% python3 -q
>>> import numpy as np
>>> from numpy import linalg as LA
>>> np.set_printoptions(suppress=True, linewidth=140)
>>> F = np.load("out1.npy")
>>> F
array([[1, 0, 0, 0, 0, 0, 0, 0, 0, 0, 0],
       [0, 0, 0, 0, 0, 0, 0, 0, 0, 0, 0],
       [0, 0, 2, 0, 0, 0, 0, 0, 0, 0, 0],
       [0, 0, 0, 2, 0, 0, 0, 0, 0, 0, 0],
       [0, 0, 0, 0, 0, 0, 0, 0, 0, 0, 0],
       [0, 0, 0, 0, 0, 1, 0, 0, 0, 0, 0],
       [0, 0, 0, 0, 0, 0, 2, 0, 0, 0, 0],
       [0, 0, 0, 0, 0, 0, 0, 3, 0, 0, 0],
       [0, 0, 0, 0, 0, 0, 0, 0, 1, 0, 0],
       [0, 0, 0, 0, 0, 0, 0, 0, 0, 2, 0],
       [0, 0, 0, 0, 0, 0, 0, 0, 0, 0, 0]])
>>> np.abs(np.diag(LA.qr(F)[1])) > 1e-9
array([ True, False,  True,  True, False,  True,  True,  True,  True,  True, False])
>>> np.round(F @ LA.pinv(F) @ F, 2)
array([[1., 0., 0., 0., 0., 0., 0., 0., 0., 0., 0.],
       [0., 0., 0., 0., 0., 0., 0., 0., 0., 0., 0.],
       [0., 0., 2., 0., 0., 0., 0., 0., 0., 0., 0.],
       [0., 0., 0., 2., 0., 0., 0., 0., 0., 0., 0.],
       [0., 0., 0., 0., 0., 0., 0., 0., 0., 0., 0.],
       [0., 0., 0., 0., 0., 1., 0., 0., 0., 0., 0.],
       [0., 0., 0., 0., 0., 0., 2., 0., 0., 0., 0.],
       [0., 0., 0., 0., 0., 0., 0., 3., 0., 0., 0.],
       [0., 0., 0., 0., 0., 0., 0., 0., 1., 0., 0.],
       [0., 0., 0., 0., 0., 0., 0., 0., 0., 2., 0.],
       [0., 0., 0., 0., 0., 0., 0., 0., 0., 0., 0.]])
>>> round(np.trace(LA.pinv(F) @ F), 2)
np.float64(8.0)
>>> np.flatnonzero(LA.matrix_power((F != 0) + (F.T != 0) + np.eye(11), 11)[2])
array([2])
>>> np.round(LA.det(F), 2)
np.float64(0.0)
>>> F @ F
array([[1, 0, 0, 0, 0, 0, 0, 0, 0, 0, 0],
       [0, 0, 0, 0, 0, 0, 0, 0, 0, 0, 0],
       [0, 0, 4, 0, 0, 0, 0, 0, 0, 0, 0],
       [0, 0, 0, 4, 0, 0, 0, 0, 0, 0, 0],
       [0, 0, 0, 0, 0, 0, 0, 0, 0, 0, 0],
       [0, 0, 0, 0, 0, 1, 0, 0, 0, 0, 0],
       [0, 0, 0, 0, 0, 0, 4, 0, 0, 0, 0],
       [0, 0, 0, 0, 0, 0, 0, 9, 0, 0, 0],
       [0, 0, 0, 0, 0, 0, 0, 0, 1, 0, 0],
       [0, 0, 0, 0, 0, 0, 0, 0, 0, 4, 0],
       [0, 0, 0, 0, 0, 0, 0, 0, 0, 0, 0]])
>>> np.round(np.sort(LA.eigvals(F).real), 2)
array([0., 0., 0., 1., 1., 1., 2., 2., 2., 2., 3.])
>>> out = F[0, 0] * F[1:] - np.outer(F[1:, 0], F[0])
>>> out
array([[0, 0, 0, 0, 0, 0, 0, 0, 0, 0, 0],
       [0, 0, 2, 0, 0, 0, 0, 0, 0, 0, 0],
       [0, 0, 0, 2, 0, 0, 0, 0, 0, 0, 0],
       [0, 0, 0, 0, 0, 0, 0, 0, 0, 0, 0],
       [0, 0, 0, 0, 0, 1, 0, 0, 0, 0, 0],
       [0, 0, 0, 0, 0, 0, 2, 0, 0, 0, 0],
       [0, 0, 0, 0, 0, 0, 0, 3, 0, 0, 0],
       [0, 0, 0, 0, 0, 0, 0, 0, 1, 0, 0],
       [0, 0, 0, 0, 0, 0, 0, 0, 0, 2, 0],
       [0, 0, 0, 0, 0, 0, 0, 0, 0, 0, 0]])
>>> F[:, 0] / F[0, 0]
array([1., 0., 0., 0., 0., 0., 0., 0., 0., 0., 0.])
>>> np.round(LA.norm(F, axis=0), 2)
array([1., 0., 2., 2., 0., 1., 2., 3., 1., 2., 0.])
>>> LA.norm(F, axis=1).argmax()
np.int64(7)
>>> np.round(LA.norm(F, axis=1), 2)
array([1., 0., 2., 2., 0., 1., 2., 3., 1., 2., 0.])
>>> round(float(LA.norm(F[3] - F[9])), 2)
2.83
>>> W1 = np.array([[-2, 4, 2, 2, -2, 1],
...     [4, 2, 3, 3, -2, 3],
...     [-4, 5, 3, 5, 1, 1],
...     [-3, -5, -5, 3, 3, -2],
...     [-2, -2, 3, 1, -2, -3],
...     [2, -3, 2, -4, 2, 0],
...     [0, 2, 5, -5, 0, -3],
...     [3, -3, 2, 0, -2, 3],
...     [5, -3, -2, -5, 3, 0],
...     [-1, -4, -2, -4, -1, 3],
...     [5, -2, 4, 3, 4, -2]])
>>> b = np.array([-2, 1, 1, -1, 7, -8])
>>> H = np.maximum(F @ W1 + b, 0)
>>> H
array([[ 0,  5,  3,  1,  5,  0],
       [ 0,  1,  1,  0,  7,  0],
       [ 0, 11,  7,  9,  9,  0],
       [ 0,  0,  0,  5, 13,  0],
       [ 0,  1,  1,  0,  7,  0],
       [ 0,  0,  3,  0,  9,  0],
       [ 0,  5, 11,  0,  7,  0],
       [ 7,  0,  7,  0,  1,  1],
       [ 3,  0,  0,  0, 10,  0],
       [ 0,  0,  0,  0,  5,  0],
       [ 0,  1,  1,  0,  7,  0]])
>>> (H > 0).astype(int)
array([[0, 1, 1, 1, 1, 0],
       [0, 1, 1, 0, 1, 0],
       [0, 1, 1, 1, 1, 0],
       [0, 0, 0, 1, 1, 0],
       [0, 1, 1, 0, 1, 0],
       [0, 0, 1, 0, 1, 0],
       [0, 1, 1, 0, 1, 0],
       [1, 0, 1, 0, 1, 1],
       [1, 0, 0, 0, 1, 0],
       [0, 0, 0, 0, 1, 0],
       [0, 1, 1, 0, 1, 0]])
>>> np.round((H > 0).mean(axis=0), 2)
array([0.18, 0.55, 0.73, 0.27, 1.  , 0.09])
>>> basis = np.array([[-4, 4], [-1, -1], [-1, 1], [3, -2], [3, 0], [0, 2]])
>>> W1 @ basis
array([[  2, -12],
       [-18,  17],
       [ 26, -26],
       [ 40, -22],
       [  4, -11],
       [-13,  21],
       [-22,   7],
       [-17,  23],
       [-21,  31],
       [ -5,  12],
       [ -1,  16]])
>>> H @ basis
array([[ 10,  -4],
       [ 19,   0],
       [ 36, -22],
       [ 54, -10],
       [ 19,   0],
       [ 24,   3],
       [  5,   6],
       [-32,  37],
       [ 18,  12],
       [ 15,   0],
       [ 19,   0]])
>>> E = np.load("dump.npy")
>>> E
array([[ 3.,  6., -3., -3.],
       [-1.,  6., -3., -1.],
       [-1.,  6., -3., -1.],
       [-1.,  6., -3., -1.]])
>>> left, sig, VT = LA.svd(E)
>>> np.argmax(sig[:-1] / (sig[1:] + 1e-6)) + 1
np.int64(2)
>>> out = left[:, :2] @ np.diag(sig[:2]) @ VT[:2]
>>> round(LA.norm(E - out) / LA.norm(E), 2)
np.float64(0.0)
>>> np.round(np.abs(E - out).max(), 2)
np.float64(0.0)
>>> LA.matrix_rank(E, rtol=0.05)
np.int64(2)
>>> np.unravel_index(np.abs(E).argmax(), E.shape)
(np.int64(0), np.int64(1))
>>> round(LA.norm(E), 2)
np.float64(14.28)
>>> np.diff(E, axis=0)
array([[-4.,  0.,  0.,  2.],
       [ 0.,  0.,  0.,  0.],
       [ 0.,  0.,  0.,  0.]])
>>> E.sum(axis=0)
array([  0.,  24., -12.,  -6.])
>>> E.shape
(4, 4)
>>> np.round(LA.svd(E, compute_uv=False), 2) + 0
array([13.75,  3.85,  0.  ,  0.  ])
>>> np.count_nonzero(E)
np.int64(16)
>>> np.abs(E).max()
np.float64(6.0)
>>> proj = np.triu(np.array([[1, 1, -2, -2], [1, 0, 0, 3], [2, -1, -2, 0], [3, 0, 0, 1]]), 1) + np.eye(4)
>>> out = proj @ E @ LA.inv(proj)
>>> np.round(np.poly(out), 2) + 0
array([ 1., -5.,  6.,  0.,  0.])
>>> proj @ E - E @ proj
array([[  3., -21.,  15.,  -9.],
       [ -3.,  19., -11., -23.],
       [  0.,   1.,  -2., -20.],
       [  0.,   1.,  -2., -20.]])
>>> out
array([[  6., -18.,  18.,  66.],
       [ -4.,  28., -20., -96.],
       [ -1.,   7.,  -5., -24.],
       [ -1.,   7.,  -5., -24.]])
>>> np.trace(out), np.trace(E)
(np.float64(5.0), np.float64(5.0))
>>> round(float(LA.norm(E, "nuc")), 2)
17.61
>>> round(LA.norm(E[1] - E[2]), 2)
np.float64(0.0)
>>> np.round(LA.norm(E) ** 2 / LA.norm(E, 2) ** 2, 2)
np.float64(1.08)
>>> K = np.load("run4.npy")
>>> K.round(2)
array([[ 0.48, -0.1 , -0.59, -0.45, -0.1 , -0.1 , -0.38, -0.1 , -0.1 , -0.1 , -0.03],
       [-0.1 ,  0.98, -0.12, -0.09, -0.02, -0.02, -0.08, -0.02, -0.02, -0.02, -0.01],
       [-0.59, -0.12,  0.33, -0.51, -0.12, -0.12, -0.44, -0.12, -0.12, -0.12, -0.04],
       [-0.45, -0.09, -0.51,  0.61, -0.09, -0.09, -0.33, -0.09, -0.09, -0.09, -0.03],
       [-0.1 , -0.02, -0.12, -0.09,  0.98, -0.02, -0.08, -0.02, -0.02, -0.02, -0.01],
       [-0.1 , -0.02, -0.12, -0.09, -0.02,  0.98, -0.08, -0.02, -0.02, -0.02, -0.01],
       [-0.38, -0.08, -0.44, -0.33, -0.08, -0.08,  0.72, -0.08, -0.08, -0.08, -0.03],
       [-0.1 , -0.02, -0.12, -0.09, -0.02, -0.02, -0.08,  0.98, -0.02, -0.02, -0.01],
       [-0.1 , -0.02, -0.12, -0.09, -0.02, -0.02, -0.08, -0.02,  0.98, -0.02, -0.01],
       [-0.1 , -0.02, -0.12, -0.09, -0.02, -0.02, -0.08, -0.02, -0.02,  0.98, -0.01],
       [-0.03, -0.01, -0.04, -0.03, -0.01, -0.01, -0.03, -0.01, -0.01, -0.01,  1.  ]])
>>> out = K / np.sqrt((K ** 2).mean(axis=1, keepdims=True))
>>> LA.matrix_rank(K - K.mean(axis=1, keepdims=True))
np.int64(10)
>>> feats = np.loadtxt("w.csv", delimiter=",")
>>> feats
array([[ 0.,  1.,  0.,  5.,  0., -5.],
       [-1.,  0., -4., -2.,  1.,  0.],
       [ 0.,  4.,  0., -2.,  1.,  1.],
       [-5.,  2.,  2.,  0., -3.,  2.],
       [ 0., -1., -1.,  3.,  0.,  1.],
       [ 5.,  0., -1., -2., -1.,  0.]])
>>> vec = np.array([-9, 0, 5, 2, 8, 1])
>>> np.round(LA.det(feats), 2)
np.float64(8464.0)
>>> np.round(LA.eigvals(feats).real, 2) + 0
array([0., 0., 0., 0., 0., 0.])
>>> q = LA.solve(np.eye(6) - feats, np.eye(6) + feats)
>>> np.round(LA.det(q), 2)
np.float64(1.0)
>>> vec = np.array([1, 1, -2, -2, 3, -1])
>>> rhs = feats @ vec
>>> rhs
array([ -4.,  14.,  10., -18.,  -6.,   8.])
>>> np.round(LA.solve(feats, rhs), 2)
array([ 1.,  1., -2., -2.,  3., -1.])
>>> J = np.load("arr.npy")
>>> J
array([[ 1,  0,  2, -1,  1, -1, -1,  1,  0],
       [ 0,  1,  0,  2, -1,  1, -1, -1,  1],
       [ 2,  0,  1,  0,  2, -1,  1, -1, -1],
       [-1,  2,  0,  1,  0,  2, -1,  1, -1],
       [ 1, -1,  2,  0,  1,  0,  2, -1,  1],
       [-1,  1, -1,  2,  0,  1,  0,  2, -1],
       [-1, -1,  1, -1,  2,  0,  1,  0,  2],
       [ 1, -1, -1,  1, -1,  2,  0,  1,  0],
       [ 0,  1, -1, -1,  1, -1,  2,  0,  1]])
>>> evals, evecs = LA.eigh(J)
>>> vec = np.array([-1, 0, -3, -1, -1, 1, -2, -1, -3])
>>> vec @ J @ vec
np.int64(71)
>>> np.round(vec @ J @ vec / (vec @ vec), 2), np.round(evals[0], 2), round(evals[-1], 2)
(np.float64(2.63), np.float64(-3.51), np.float64(6.85))
>>> (np.sign(evecs[:, -1].round(6)) == np.sign(evecs[0, -1].round(6))).astype(int)
array([1, 0, 1, 0, 1, 0, 1, 0, 1])
>>> np.round(LA.eigvalsh(J[1:, 1:]), 2)
array([-3.37, -1.89, -1.2 , -0.85,  2.52,  2.98,  3.22,  6.58])
>>> J.sum(axis=0)
array([2, 2, 3, 3, 5, 3, 3, 2, 2])
>>> np.diff(J, axis=0)
array([[-1,  1, -2,  3, -2,  2,  0, -2,  1],
       [ 2, -1,  1, -2,  3, -2,  2,  0, -2],
       [-3,  2, -1,  1, -2,  3, -2,  2,  0],
       [ 2, -3,  2, -1,  1, -2,  3, -2,  2],
       [-2,  2, -3,  2, -1,  1, -2,  3, -2],
       [ 0, -2,  2, -3,  2, -1,  1, -2,  3],
       [ 2,  0, -2,  2, -3,  2, -1,  1, -2],
       [-1,  2,  0, -2,  2, -3,  2, -1,  1]])
>>> LA.matrix_rank(J)
np.int64(9)
>>> np.count_nonzero(J)
np.int64(63)
>>> J.sum(axis=1)
array([2, 2, 3, 3, 5, 3, 3, 2, 2])
>>> round(float(LA.norm(J)), 2)
10.25
>>> np.round(LA.svd(J, compute_uv=False), 2)
array([6.85, 3.64, 3.51, 3.21, 3.06, 2.76, 1.53, 1.33, 1.08])
>>> mat = np.array([[31, -27, 6, 6, -5],
...     [-27, 27, 0, -6, 9],
...     [6, 0, 23, 2, 3],
...     [6, -6, 2, 2, -1],
...     [-5, 9, 3, -1, 13]])
>>> LA.matrix_rank(mat, rtol=0.1)
np.int64(3)
>>> [round(float(x), 2) for x in LA.svd(mat, compute_uv=False)[:3]]
[59.87, 24.86, 10.07]
>>> round(LA.norm(mat, 2) / LA.norm(mat), 2)
np.float64(0.91)
>>> vec = np.array([2, -1, 2, -1, 0])
>>> mat @ np.eye(5)[3]
array([ 6., -6.,  2.,  2., -1.])
>>> mat @ np.ones(5)
array([11.,  3., 34.,  3., 19.])
>>> np.einsum("ij,j->i", mat, vec)
array([ 95, -75,  56,  20, -12])
>>> mat @ vec
array([ 95, -75,  56,  20, -12])
>>> np.sign((mat @ vec).round(6))
array([ 1, -1,  1,  1, -1])
>>> np.round(mat @ LA.pinv(mat) @ mat, 2) + 0
array([[ 31., -27.,   6.,   6.,  -5.],
       [-27.,  27.,   0.,  -6.,   9.],
       [  6.,   0.,  23.,   2.,   3.],
       [  6.,  -6.,   2.,   2.,  -1.],
       [ -5.,   9.,   3.,  -1.,  13.]])
>>> LA.lstsq(mat[:-1].T, mat[-1])[2]
np.int32(4)
>>> np.allclose(mat[:-1].T @ LA.lstsq(mat[:-1].T, mat[-1])[0], mat[-1])
True
>>> np.unique(mat.round(6), axis=0).shape
(5, 5)
>>> round(float(LA.eigvals(mat).sum().real), 2)
96.0
>>> round(LA.det(mat.T), 2)
np.float64(-0.0)
>>> np.round(LA.eigvals(mat), 2) + 0
array([59.87, 24.86, 10.07,  0.  ,  1.19])
>>> out = np.array([[-4, 3, 3], [-4, -3, 1], [-2, -3, 3], [-2, 3, 0], [5, -4, -5]])
>>> np.einsum("ij,ij->i", mat, mat)
array([1787, 1575,  578,   81,  285])
>>> LA.matrix_rank(np.vstack([mat, out.T]))
np.int64(5)
>>> np.einsum("ij->j", mat)
array([11,  3, 34,  3, 19])
>>> np.vstack([mat, out.T]).shape
(8, 5)
>>> np.einsum("ik,kj->ji", mat, out)
array([[ -65,   57,  -59,  -13,   45],
       [ 194, -216,  -57,   40, -106],
       [ 109,  -99,   72,   23,  -62]])
>>> arr = np.load("test2.npy")
>>> arr
array([[ 0.02, -0.41,  7.56,  2.78,  9.32,  9.72,  0.44,  0.77, -0.13,  1.04,  5.29,  7.33],
       [ 0.53,  0.5 ,  8.5 ,  3.32,  8.94,  9.35,  0.17,  0.8 ,  0.16,  1.13,  4.43,  7.25],
       [ 0.04, -0.23,  7.7 ,  3.04,  9.12,  8.68, -0.34,  1.  , -0.61,  1.03,  5.9 ,  7.01],
       [ 0.  , -0.11,  8.31,  3.12,  8.81,  8.86, -0.14,  0.45, -0.14,  1.36,  5.47,  7.46],
       [-0.39,  0.03,  7.79,  2.74,  9.01,  8.8 , -0.1 ,  1.13, -0.38,  1.32,  5.26,  7.51],
       [-0.54, -0.25,  8.1 ,  3.46,  9.31,  8.91, -0.37,  1.16,  0.25,  0.78,  4.97,  6.87],
       [-0.4 , -0.02,  8.25,  2.85,  8.91,  9.53,  0.3 ,  0.92,  0.41,  1.54,  4.89,  6.92],
       [-0.29, -0.48,  7.63,  2.54,  9.14,  8.99, -0.1 ,  0.74, -0.04,  1.1 ,  5.2 ,  6.75],
       [ 0.28,  0.05,  8.27,  3.22,  8.89,  9.56,  0.04,  1.04, -0.36,  0.84,  5.22,  7.29],
       [-0.29, -0.53,  8.51,  3.25,  8.53,  8.82, -0.02,  1.18, -0.05,  1.19,  5.29,  6.52],
       [-0.2 , -0.4 ,  7.64,  2.88,  9.08,  8.75, -0.34,  1.08,  0.2 ,  0.99,  5.04,  6.84],
       [-0.18,  0.57,  8.1 ,  3.04,  9.27,  8.44, -0.09,  0.55,  0.13,  0.68,  4.62,  7.42],
       [-0.43,  0.05,  7.68,  3.29,  8.92,  9.02,  0.05,  1.7 ,  0.14,  1.33,  5.34,  6.91],
       [-0.4 ,  0.17,  8.04,  3.27,  9.39,  8.44,  0.07,  1.01,  0.16,  0.87,  4.88,  6.63],
       [-0.05, -0.07,  7.57,  3.34,  8.48,  9.06, -0.34,  0.98,  0.08,  1.45,  5.09,  7.17],
       [-0.67,  0.11,  8.12,  3.08,  8.81,  9.06,  0.17,  0.72, -0.41,  1.03,  5.  ,  6.98],
       [ 5.42,  0.9 ,  7.25, -0.19,  0.01,  1.58,  6.58,  4.98,  0.75,  0.97,  6.99, -0.02],
       [ 4.8 ,  1.17,  6.76, -0.05,  0.15,  1.99,  7.3 ,  5.17,  1.05,  1.23,  6.81,  0.51],
       [ 5.16,  1.32,  6.71,  0.1 ,  0.17,  1.46,  6.54,  5.22,  1.26,  0.54,  7.41,  0.17],
       [ 5.18,  0.94,  6.78, -0.24, -0.33,  1.8 ,  6.62,  5.59,  0.79,  1.03,  7.15,  0.23],
       [ 5.12,  0.82,  7.21,  0.11,  0.93,  2.13,  6.79,  4.71,  0.85,  0.78,  7.42,  0.12],
       [ 5.3 ,  1.26,  6.91,  0.24, -0.19,  1.42,  7.33,  5.02,  1.15,  0.86,  7.31,  0.29],
       [ 5.54,  1.11,  6.8 , -0.03, -0.05,  1.94,  7.01,  4.98,  0.72,  0.6 ,  7.5 , -0.04],
       [ 5.35,  0.79,  6.92, -0.03,  0.1 ,  1.95,  6.56,  5.34,  0.96,  1.28,  7.03, -0.23],
       [ 5.76,  1.01,  6.82, -0.12,  0.13,  1.47,  7.09,  4.96,  1.34,  1.06,  7.33, -0.03],
       [ 5.35,  0.35,  6.7 ,  0.21,  0.04,  1.66,  7.83,  4.53,  1.  ,  0.98,  7.06,  0.05],
       [ 5.53,  0.58,  7.02,  0.02,  0.22,  2.42,  6.95,  5.67,  1.35,  1.01,  7.19,  0.  ],
       [ 5.05,  1.12,  7.1 , -0.38, -0.18,  2.13,  7.06,  5.43,  0.84,  1.36,  6.56, -0.03],
       [ 4.72,  1.85,  7.28, -0.38,  0.01,  1.86,  7.28,  4.35,  0.92,  0.61,  6.93,  0.26],
       [ 5.13,  0.5 ,  6.3 , -0.02, -0.05,  2.08,  6.73,  4.73,  1.16,  0.67,  7.04, -0.02],
       [ 5.8 ,  1.31,  7.02,  0.12, -0.09,  2.22,  6.66,  5.08,  1.46,  1.02,  7.83, -0.55],
       [ 5.44,  1.15,  6.98,  0.3 ,  0.08,  1.48,  6.92,  4.41,  0.92,  1.18,  7.37, -0.16],
       [ 6.16,  0.63,  8.03,  0.2 ,  8.84,  4.29,  9.2 ,  3.52,  0.92,  4.48,  2.46,  3.96],
       [ 6.33,  1.43,  8.37, -0.34,  8.79,  3.63,  9.44,  2.52,  0.85,  4.18,  3.05,  3.47],
       [ 6.31,  1.49,  8.45, -0.11,  9.13,  3.58,  9.41,  3.04,  1.41,  4.66,  2.97,  4.08],
       [ 6.02,  1.05,  7.4 ,  0.36,  9.02,  3.73,  8.9 ,  2.24,  0.55,  4.12,  3.5 ,  3.99],
       [ 6.28,  1.2 ,  8.32, -0.03,  9.73,  3.93,  8.7 ,  3.56,  1.75,  4.07,  2.31,  3.97],
       [ 5.77,  1.17,  8.12, -0.01,  8.89,  4.03,  7.92,  2.68,  1.19,  3.94,  3.43,  4.13],
       [ 6.05,  0.69,  8.09,  0.29,  8.55,  3.99,  8.8 ,  3.23,  0.92,  3.42,  2.56,  4.36],
       [ 5.23,  1.16,  7.62, -0.13,  8.81,  4.19,  9.3 ,  2.81,  1.22,  3.91,  2.49,  4.05],
       [ 6.35,  1.03,  8.28, -0.05,  8.58,  4.12,  8.94,  3.16,  1.57,  3.89,  3.04,  3.8 ],
       [ 5.85,  0.87,  8.14, -0.13,  9.05,  3.5 ,  9.31,  2.8 ,  1.24,  3.63,  3.33,  4.17],
       [ 5.63,  1.29,  7.59,  0.05,  8.81,  3.84,  9.17,  2.66,  1.03,  3.67,  2.73,  4.29],
       [ 5.91,  1.29,  8.02,  0.38,  9.12,  4.63,  8.74,  3.14,  0.92,  4.09,  3.13,  3.82],
       [ 6.59,  0.57,  7.34, -0.25,  9.31,  3.95,  8.65,  3.01,  1.06,  4.22,  2.94,  3.73],
       [ 5.88,  0.97,  8.16, -0.12,  8.85,  4.44,  9.19,  3.12,  1.  ,  4.18,  3.17,  3.86],
       [ 5.67,  1.28,  7.32, -0.6 ,  8.38,  3.91,  8.75,  3.19,  0.94,  4.13,  3.22,  3.87],
       [ 6.14,  0.81,  8.23, -0.2 ,  9.38,  3.95,  9.18,  2.67,  0.84,  3.77,  2.74,  4.06]])
>>> cen = arr - arr.mean(axis=0)
>>> evecs = LA.svd(cen)[2][:3]
>>> out = cen - cen @ evecs.T @ evecs
>>> np.round(out.std(axis=0), 2)
array([0.26, 0.28, 0.31, 0.23, 0.19, 0.24, 0.21, 0.18, 0.24, 0.23, 0.27, 0.21])
